In [1]: import numpy as np

In [2]: import numpy.linalg as la

In [3]: np.set_printoptions(suppress=True, linewidth=160)

In [4]: rnd = lambda a: np.round(a, 3) + 0

In [5]: Y = np.array([[2], [0], [0], [0], [1], [1]])

In [6]: C = np.array([[-1, 0, -1, -2, 1, 0, -2]])

In [7]: rng = np.random.default_rng(93140)

In [8]: K = Y @ C + 0.05 * rng.normal(size=(6, 7))

In [9]: print(rnd(K))
[[-1.979 -0.009 -2.056 -4.059  2.028  0.038 -4.018]
 [ 0.027  0.041  0.04  -0.064 -0.013  0.015  0.025]
 [-0.027 -0.081  0.023  0.125 -0.044 -0.028  0.032]
 [ 0.007  0.014  0.113 -0.013  0.067  0.018  0.067]
 [-1.011 -0.041 -1.038 -2.041  1.001 -0.048 -2.035]
 [-0.948 -0.05  -0.97  -2.041  0.946 -0.093 -1.978]]

In [10]: r0 = np.array([1, 0])

In [11]: print(rnd(np.cross(K[1, :3], K[2, :3])))
[ 0.004 -0.002 -0.001]

In [12]: print(rnd(np.convolve(K[1], r0)))
[ 0.027  0.041  0.04  -0.064 -0.013  0.015  0.025  0.   ]

In [13]: print(rnd(np.polyval(r0, K[1])))
[ 0.027  0.041  0.04  -0.064 -0.013  0.015  0.025]

In [14]: U, sv, Vh = la.svd(K)

In [15]: print(np.argmax(sv[:-1] / (sv[1:] + 1e-6)) + 1)
1

In [16]: print(rnd(sv))
[8.192 0.184 0.137 0.11  0.03  0.013]

In [17]: Y = U[:, :1] @ np.diag(sv[:1]) @ Vh[:1]

In [18]: print(la.matrix_rank(K, rtol=0.05))
1

In [19]: print(rnd(np.abs(K - Y).max()))
0.099

In [20]: print(rnd(la.norm(K - Y) / la.norm(K)))
0.031

In [21]: print(rnd(la.norm(K - Y, 2)), rnd(sv[1]))
0.184 0.184

In [22]: W0 = np.tanh(np.array([[-0.3, -0.6],
    ...:     [-0.3, 0.8],
    ...:     [-2.1, 1.4],
    ...:     [-0.5, 0.6],
    ...:     [1.3, -0.9],
    ...:     [-0.3, 0.0],
    ...:     [-0.9, -0.8],
    ...:     [0.3, -1.8],
    ...:     [-0.4, 0.3],
    ...:     [0.3, 1.2],
    ...:     [0.1, 0.8],
    ...:     [0.6, -1.3],
    ...:     [-0.4, -0.2],
    ...:     [0.7, -0.3],
    ...:     [-2.4, 0.6],
    ...:     [-0.2, -0.8],
    ...:     [0.0, -0.5],
    ...:     [-1.5, -1.6],
    ...:     [-0.5, 0.5],
    ...:     [0.5, 0.3],
    ...:     [-0.8, 0.5],
    ...:     [0.4, 2.4],
    ...:     [-0.5, -0.3],
    ...:     [0.1, -0.4],
    ...:     [-1.6, 0.2],
    ...:     [-0.4, 0.1],
    ...:     [-0.6, 0.0],
    ...:     [0.6, -0.4]]) @ np.array([[-0.5, -0.6, 0.1, -0.2], [0.7, -0.8, 0.7, -1.4]]))

In [23]: print(rnd(W0))
[[-0.264  0.578 -0.422  0.716]
 [ 0.611 -0.43   0.485 -0.786]
 [ 0.966  0.139  0.647 -0.912]
 [ 0.585 -0.178  0.354 -0.629]
 [-0.856 -0.06  -0.462  0.762]
 [ 0.149  0.178 -0.03   0.06 ]
 [-0.11   0.827 -0.572  0.862]
 [-0.887  0.851 -0.843  0.986]
 [ 0.388  0.     0.168 -0.327]
 [ 0.598 -0.814  0.701 -0.94 ]
 [ 0.47  -0.604  0.515 -0.814]
 [-0.837  0.592 -0.691  0.935]
 [ 0.06   0.38  -0.178  0.345]
 [-0.508 -0.178 -0.139  0.273]
 [ 0.925  0.744  0.178 -0.345]
 [-0.43   0.641 -0.523  0.821]
 [-0.336  0.38  -0.336  0.604]
 [-0.354  0.975 -0.854  0.988]
 [ 0.537 -0.1    0.291 -0.537]
 [-0.04  -0.493  0.254 -0.478]
 [ 0.635  0.08   0.264 -0.493]
 [ 0.901 -0.974  0.938 -0.998]
 [ 0.04   0.493 -0.254  0.478]
 [-0.319  0.254 -0.264  0.493]
 [ 0.735  0.664 -0.02   0.04 ]
 [ 0.264  0.159  0.03  -0.06 ]
 [ 0.291  0.345 -0.06   0.119]
 [-0.523 -0.04  -0.217  0.414]]

In [24]: x0 = np.array([1, 1, 2, 2, 2, 1, 2])

In [25]: print(rnd(K @ (2 * x0)))
[-36.32    0.118   0.269   1.014 -18.652 -18.354]

In [26]: print(rnd(K @ np.eye(7)[2]))
[-2.056  0.04   0.023  0.113 -1.038 -0.97 ]

In [27]: print(la.norm(K @ x0) <= la.norm(K, 2) * la.norm(x0) + 1e-9)
True

In [28]: print(np.sign((K @ x0).round(6)))
[-1.  1.  1.  1. -1. -1.]

In [29]: print(rnd(K @ np.ones(7)))
[-10.055   0.071  -0.001   0.273  -5.214  -5.135]

In [30]: print(rnd((K * x0).sum(axis=1)))
[-18.16    0.059   0.135   0.507  -9.326  -9.177]
